In [1]: import numpy as np

In [2]: np.set_printoptions(precision=1, suppress=True, linewidth=160)

In [3]: tidy = lambda a: np.round(a, 1) + 0

In [4]: M = np.load("case0.npy")

In [5]: print(M)
[[17 21 16 -6]
 [21 26 20 -7]
 [16 20 16 -4]
 [-6 -7 -4  5]]

In [6]: M.sum(axis=1)
Out[6]: array([ 48,  60,  48, -12])

In [7]: tidy(np.linalg.norm(M))
Out[7]: np.float64(60.3)

In [8]: tidy(np.linalg.svd(M, compute_uv=False))
Out[8]: array([60.2,  3.8,  0. ,  0. ])

In [9]: np.linalg.rank(M)
Traceback (most recent call last):
  Cell In[9], line 1
    np.linalg.rank(M)
AttributeError: module 'numpy.linalg' has no attribute 'rank'


In [10]: M.mean(axis=0)
Out[10]: array([12., 15., 12., -3.])

In [11]: np.count_nonzero(M)
Out[11]: np.int64(16)

In [12]: print(np.diff(M, axis=0))
[[  4   5   4  -1]
 [ -5  -6  -4   3]
 [-22 -27 -20   9]]

In [13]: M[:, 4]
Traceback (most recent call last):
  Cell In[13], line 1
    M[:, 4]
IndexError: index 4 is out of bounds for axis 1 with size 4


In [14]: M.sum(axis=0)
Out[14]: array([ 48,  60,  48, -12])

In [15]: u = np.array([-7, -8, 7, 0])

In [16]: arr = 5 * np.eye(4) + np.outer(u, u)

In [17]: print(arr)
[[ 54.  56. -49.   0.]
 [ 56.  69. -56.   0.]
 [-49. -56.  54.   0.]
 [  0.   0.   0.   5.]]

In [18]: # symmetric, so the eigenvalues are real

In [19]: u = np.array([-3, 9, 1])

In [20]: print(np.convolve(arr[0], u))
[-162.  318.  705. -385.  -49.    0.]

In [21]: print(np.correlate(arr[0], arr[1], "full"))
[    0. -3024.   590.  9632.  -245. -2744.     0.]

In [22]: np.polyval(u, arr[0])
Out[22]: array([-8261., -8903., -7643.,     1.])

In [23]: np.cross(arr[0, :3], arr[1, :3])
Out[23]: array([245., 280., 590.])

In [24]: x = np.ones(4)

In [25]: for _ in range(5):
    ...:     x = arr @ x
    ...:     x /= np.linalg.norm(x)
    ...:     print(round(x @ arr @ x, 1))
    ...: 
165.7
167.0
167.0
167.0
167.0

In [26]: tidy(x)
Out[26]: array([ 0.5,  0.6, -0.5,  0. ])

In [27]: w, evecs = np.linalg.eigh(arr)

In [28]: tidy(np.linalg.eigvalsh(arr + 5 * np.eye(4)))
Out[28]: array([ 10.,  10.,  10., 172.])

In [29]: w.sum(), np.trace(arr)
Out[29]: (np.float64(182.0), np.float64(182.0))

In [30]: print(tidy(np.linalg.svd(arr, compute_uv=False)))
[167.   5.   5.   5.]

In [31]: print(tidy(w))
[  5.   5.   5. 167.]

In [32]: tidy(evecs.T @ arr @ evecs)
Out[32]: 
array([[  5.,   0.,   0.,   0.],
       [  0.,   5.,   0.,   0.],
       [  0.,   0.,   5.,   0.],
       [  0.,   0.,   0., 167.]])

In [33]: W1 = np.array([[2, 0, 3, 2, 1, 3],
    ...:     [0, 1, -3, 1, 2, 2],
    ...:     [-2, 4, -2, -4, -1, 5],
    ...:     [-4, -5, -1, 1, -1, 0]])

In [34]: coef = np.array([2, 5, 0, 5, 2, 5])

In [35]: act = np.maximum(arr @ W1 + coef, 0)

In [36]: (act > 0).astype(int)
Out[36]: 
array([[1, 0, 1, 1, 1, 1],
       [1, 0, 1, 1, 1, 1],
       [0, 1, 0, 0, 0, 1],
       [0, 0, 0, 1, 0, 1]])

In [37]: print(act)
[[208.   0.  92. 365. 217.  34.]
 [226.   0.  73. 410. 252.  31.]
 [  0. 165.   0.   0.   0.  16.]
 [  0.   0.   0.  10.   0.   5.]]

In [38]: np.linalg.matrix_rank(act)
Out[38]: np.int64(4)

In [39]: W2 = np.array([[0, 0, 0], [2, 2, 2], [0, 0, 2], [2, 0, 1], [2, 1, 1], [1, 2, 1]])

In [40]: act @ W2
Out[40]: 
array([[1198.,  285.,  800.],
       [1355.,  314.,  839.],
       [ 346.,  362.,  346.],
       [  25.,   10.,   15.]])

In [41]: left, sig = np.linalg.svd(act)
Traceback (most recent call last):
  Cell In[41], line 1
    left, sig = np.linalg.svd(act)
ValueError: too many values to unpack (expected 2)


In [42]: left, sig, vt = np.linalg.svd(act, full_matrices=False)

In [43]: print(np.allclose(left * sig @ vt, act))
True

In [44]: tidy(vt @ vt.T)
Out[44]: 
array([[1., 0., 0., 0.],
       [0., 1., 0., 0.],
       [0., 0., 1., 0.],
       [0., 0., 0., 1.]])

In [45]: left.shape, sig.shape, vt.shape
Out[45]: ((4, 4), (4,), (4, 6))

In [46]: tidy(sig)
Out[46]: array([722.3, 165.8,  21.8,   7.9])

In [47]: tidy(sig / sig[0])
Out[47]: array([1. , 0.2, 0. , 0. ])

In [48]: tidy(left.T @ left)
Out[48]: 
array([[1., 0., 0., 0.],
       [0., 1., 0., 0.],
       [0., 0., 1., 0.],
       [0., 0., 0., 1.]])

In [49]: tidy(np.cumsum(sig ** 2) / np.sum(sig ** 2))
Out[49]: array([0.9, 1. , 1. , 1. ])

In [50]: (sig > 1e-8).sum()
Out[50]: np.int64(4)
